$ python -q
>>> import numpy as np
>>> np.set_printoptions(suppress=True, linewidth=200)
>>> def tidy(a):
...     return np.round(a, 2) + 0
... 
>>> m1 = np.load("a.npy")
>>> print(m1)
[[-3  0  0  0]
 [ 0  0  0  0]
 [ 0  0 -1  0]
 [ 0  0  0  1]]
>>> print(m1 @ m1.T)
[[9 0 0 0]
 [0 0 0 0]
 [0 0 1 0]
 [0 0 0 1]]
>>> m1[:, 3] @ m1[:, 1]
np.int64(0)
>>> rng = np.random.default_rng(4047)
>>> A2 = m1 + rng.integers(-2, 3, (4, 3)) @ rng.integers(-2, 3, (3, 4))
>>> A2
array([[-1,  0,  0, -4],
       [-6, -4, -1,  0],
       [-3, -2, -2,  2],
       [ 2,  1, -2,  9]])
>>> tidy(np.linalg.svd(A2 - m1, compute_uv=False))
array([9.4 , 8.55, 1.59, 0.  ])
>>> A2 - m1
array([[ 2,  0,  0, -4],
       [-6, -4, -1,  0],
       [-3, -2, -1,  2],
       [ 2,  1, -2,  8]])
>>> mat = np.load("dump.npy")
>>> mat
array([[0, 0, 1, 0],
       [0, 0, 0, 1],
       [1, 0, 0, 0],
       [0, 1, 0, 0]])
>>> np.einsum("ij,ji->", m1, m1)
np.int64(11)
>>> np.kron(np.eye(2, dtype=int), m1)
array([[-3,  0,  0,  0,  0,  0,  0,  0],
       [ 0,  0,  0,  0,  0,  0,  0,  0],
       [ 0,  0, -1,  0,  0,  0,  0,  0],
       [ 0,  0,  0,  1,  0,  0,  0,  0],
       [ 0,  0,  0,  0, -3,  0,  0,  0],
       [ 0,  0,  0,  0,  0,  0,  0,  0],
       [ 0,  0,  0,  0,  0,  0, -1,  0],
       [ 0,  0,  0,  0,  0,  0,  0,  1]])
>>> np.poly(m1)
array([ 1.,  3., -1., -3.,  0.])
>>> tidy(np.linalg.eigvals(m1))
array([-3.,  0., -1.,  1.])
>>> tidy(np.linalg.eigvalsh(m1).min())
np.float64(-3.0)
>>> np.linalg.matrix_power(mat, 100)
array([[1, 0, 0, 0],
       [0, 1, 0, 0],
       [0, 0, 1, 0],
       [0, 0, 0, 1]])
>>> np.linalg.matrix_power(mat, 2)
array([[1, 0, 0, 0],
       [0, 1, 0, 0],
       [0, 0, 1, 0],
       [0, 0, 0, 1]])
>>> p = np.eye(4)[1]
>>> for _ in range(6):
...     p = p @ mat
...     print(p.round(2))
... 
[0. 0. 0. 1.]
[0. 1. 0. 0.]
[0. 0. 0. 1.]
[0. 1. 0. 0.]
[0. 0. 0. 1.]
[0. 1. 0. 0.]
>>> vals, V = np.linalg.eigh(mat)
>>> tidy(np.linalg.eigvalsh(mat @ mat))
array([1., 1., 1., 1.])
>>> print((vals > 1e-8).sum(), (vals < -1e-8).sum())
2 2
>>> tidy(V @ np.diag(vals) @ V.T)
array([[0., 0., 1., 0.],
       [0., 0., 0., 1.],
       [1., 0., 0., 0.],
       [0., 1., 0., 0.]])
>>> print(tidy(np.linalg.svd(mat, compute_uv=False)))
[1. 1. 1. 1.]
>>> vals
array([-1., -1.,  1.,  1.])
>>> np.unique(vals.round(6) + 0, return_counts=True)[1]
array([2, 2])
>>> tidy(V.T @ V)
array([[1., 0., 0., 0.],
       [0., 1., 0., 0.],
       [0., 0., 1., 0.],
       [0., 0., 0., 1.]])
>>> q, _ = np.linalg.qr(np.array([[-0.6, -0.9], [1.2, -0.3]]))
>>> feats = 2 * q
>>> tidy(feats)
array([[-0.89,  1.79],
       [ 1.79,  0.89]])
>>> vals, V = np.linalg.eigh(feats)
>>> vec = np.array([1, 2])
>>> tidy(V * np.maximum(vals, 0) @ V.T)
array([[0.55, 0.89],
       [0.89, 1.45]])
>>> (np.sign(V[:, -1].round(6)) == np.sign(V[0, -1].round(6))).astype(int)
array([1, 1])
>>> tidy(np.linalg.eigvalsh(feats[1:, 1:]))
array([0.89])
>>> vals, V = np.linalg.eig(feats)
>>> print(tidy(np.prod(vals)))
-4.0
>>> print(tidy(np.sort(np.linalg.eigvals(np.linalg.inv(feats)))))
[-0.5  0.5]
>>> tidy(vals)
array([-2.,  2.])
>>> print(tidy(feats @ V[:, 0] - vals[0] * V[:, 0]))
[0. 0.]
>>> vec = np.array([1, -1])
>>> target = feats @ vec
>>> beta, lr = np.zeros(2), 1 / np.linalg.norm(feats, 2) ** 2
>>> for i in range(15):
...     beta -= lr * feats.T @ (feats @ beta - target)
...     if i % 5 == 0: print(i, round(np.linalg.norm(feats @ beta - target), 2))
... 
0 0.0
5 0.0
10 0.0
>>> beta
array([ 1., -1.])
>>> idx = rng.permutation(2)
>>> print(idx)
[0 1]
>>> A2 = feats[idx][:, idx]
>>> np.allclose(A2, feats)
True
>>> tidy(np.diag(A2))
array([-0.89,  0.89])
>>> tidy(np.linalg.det(A2)), tidy(np.linalg.det(feats[idx]))
(np.float64(-4.0), np.float64(-4.0))
>>> tidy(np.sort(np.abs(np.linalg.eigvals(A2))))
array([2., 2.])
>>> hat = np.triu(np.array([[-6, 2], [-6, 5]]), 1) + np.eye(2)
>>> A2 = hat @ feats @ np.linalg.inv(hat)
>>> tidy(hat @ feats - feats @ hat)
array([[ 3.58,  3.58],
       [ 0.  , -3.58]])
>>> tidy(np.linalg.det(A2))
np.float64(-4.0)
>>> tidy(np.poly(A2))
array([ 1.,  0., -4.])
>>> tidy(A2)
array([[ 2.68, -1.79],
       [ 1.79, -2.68]])
>>> K = np.loadtxt("x.csv", delimiter=",")
>>> print(K)
[[ 4.  4.  4.  4.]
 [ 4.  8.  8.  8.]
 [ 4.  8. 12. 12.]
 [ 4.  8. 12. 16.]]
>>> vec = np.ones(4)
>>> for _ in range(7):
...     vec = K @ vec
...     vec /= np.linalg.norm(vec)
...     print(round(vec @ K @ vec, 2))
... 
33.12
33.16
33.16
33.16
33.16
33.16
33.16
>>> tidy(vec)
array([0.23, 0.43, 0.58, 0.66])
>>> vals, V = np.linalg.eig(K)
>>> tidy(np.prod(vals))
np.float64(256.0)
>>> tidy(vals)
array([33.16,  4.  ,  1.7 ,  1.13])
>>> print(tidy(K @ V[:, 0] - vals[0] * V[:, 0]))
[0. 0. 0. 0.]
>>> tidy(np.sort(np.linalg.eigvals(np.linalg.inv(K))))
array([0.03, 0.25, 0.59, 0.88])
>>> tidy(np.sort(np.linalg.eigvals(K.T)))
array([ 1.13,  1.7 ,  4.  , 33.16])
>>> tidy(np.linalg.det(K.T))
np.float64(256.0)
>>> np.einsum("ii->", K)
np.float64(40.0)
>>> tidy(np.linalg.eigvals(K))
array([33.16,  4.  ,  1.7 ,  1.13])
>>> np.einsum("ij,ji->", K, K)
np.float64(1120.0)
>>> arr = np.loadtxt("arr.csv", delimiter=",")
>>> tidy(arr)
array([[ 0.  , -0.4 , -0.4 , -0.82],
       [ 0.37, -0.41, -0.65,  0.52],
       [ 0.9 ,  0.36,  0.11, -0.23],
       [-0.22,  0.73, -0.64, -0.05]])
>>> tidy(np.linalg.pinv(arr))
array([[ 0.  ,  0.37,  0.9 , -0.22],
       [-0.4 , -0.41,  0.36,  0.73],
       [-0.4 , -0.65,  0.11, -0.64],
       [-0.82,  0.52, -0.23, -0.05]])
>>> tidy(arr.T @ arr)
array([[1., 0., 0., 0.],
       [0., 1., 0., 0.],
       [0., 0., 1., 0.],
       [0., 0., 0., 1.]])
>>> tidy(np.linalg.svd(arr, compute_uv=False))
array([1., 1., 1., 1.])
>>> q, r_ = np.linalg.qr(arr)
>>> tidy(q @ r_)
array([[ 0.  , -0.4 , -0.4 , -0.82],
       [ 0.37, -0.41, -0.65,  0.52],
       [ 0.9 ,  0.36,  0.11, -0.23],
       [-0.22,  0.73, -0.64, -0.05]])
>>> tidy(q)
array([[ 0.  , -0.4 ,  0.4 , -0.82],
       [-0.37, -0.41,  0.65,  0.52],
       [-0.9 ,  0.36, -0.11, -0.23],
       [ 0.22,  0.73,  0.64, -0.05]])
>>> tidy(np.trace(q @ q.T))
np.float64(4.0)
>>> q, V = np.linalg.qr(arr[:, :1])[0], np.linalg.qr(arr[:, 1:])[0]
>>> sig = np.linalg.svd(q.T @ V, compute_uv=False)
>>> tidy(np.degrees(np.arccos(sig.clip(0, 1))))
array([90.])
>>> (sig > 0.9).sum()
np.int64(0)
>>> tidy(np.linalg.norm(q @ q.T - V @ V.T, 2))
np.float64(1.0)
>>> tidy(sig)
array([0.])
>>> vec = np.array([5, -1, -1, -3])
>>> print(tidy(np.linalg.inv(arr)))
[[ 0.    0.37  0.9  -0.22]
 [-0.4  -0.41  0.36  0.73]
 [-0.4  -0.65  0.11 -0.64]
 [-0.82  0.52 -0.23 -0.05]]
>>> print(4 - np.linalg.matrix_rank(arr - np.eye(4), tol=1e-8))
1
>>> [p for p in range(1, 25) if np.allclose(np.linalg.matrix_power(arr, p), np.eye(4))]
[]
>>> tidy(np.abs(np.linalg.eigvals(arr)))
array([1., 1., 1., 1.])
>>> tidy(arr.T @ (arr @ vec))
array([ 5., -1., -1., -3.])
>>> tidy(np.linalg.det(arr))
np.float64(-1.0)
>>> E = np.array([[3.05, 1.0, 0.0], [3.0, 1.05, 1.0], [3.0, 1.0, 0.05]])
>>> E
array([[3.05, 1.  , 0.  ],
       [3.  , 1.05, 1.  ],
       [3.  , 1.  , 0.05]])
>>> idx = rng.permutation(3)
>>> idx
array([0, 1, 2])
>>> A2 = E[idx][:, idx]
>>> A2
array([[3.05, 1.  , 0.  ],
       [3.  , 1.05, 1.  ],
       [3.  , 1.  , 0.05]])
>>> np.diag(A2)
array([3.05, 1.05, 0.05])
>>> np.allclose(A2, E)
True
>>> vals, V = np.linalg.eig(A2)
>>> tidy(np.sort(np.linalg.eigvals(A2.T)))
array([-0.19,  0.05,  4.29])
>>> tidy(vals)
array([ 4.29,  0.05, -0.19])
>>> tidy(np.sort(np.linalg.eigvals(A2 @ A2)))
array([ 0.  ,  0.03, 18.37])
>>> A2 = np.linalg.inv(E)
>>> print(tidy(A2))
[[ 23.76   1.25 -25.08]
 [-71.47  -3.82  76.49]
 [  3.76   1.25  -5.08]]
>>> print(tidy(np.linalg.det(E) * np.linalg.det(A2)))
1.0
>>> (np.abs(A2) > 1e-9).astype(int)
array([[1, 1, 1],
       [1, 1, 1],
       [1, 1, 1]])
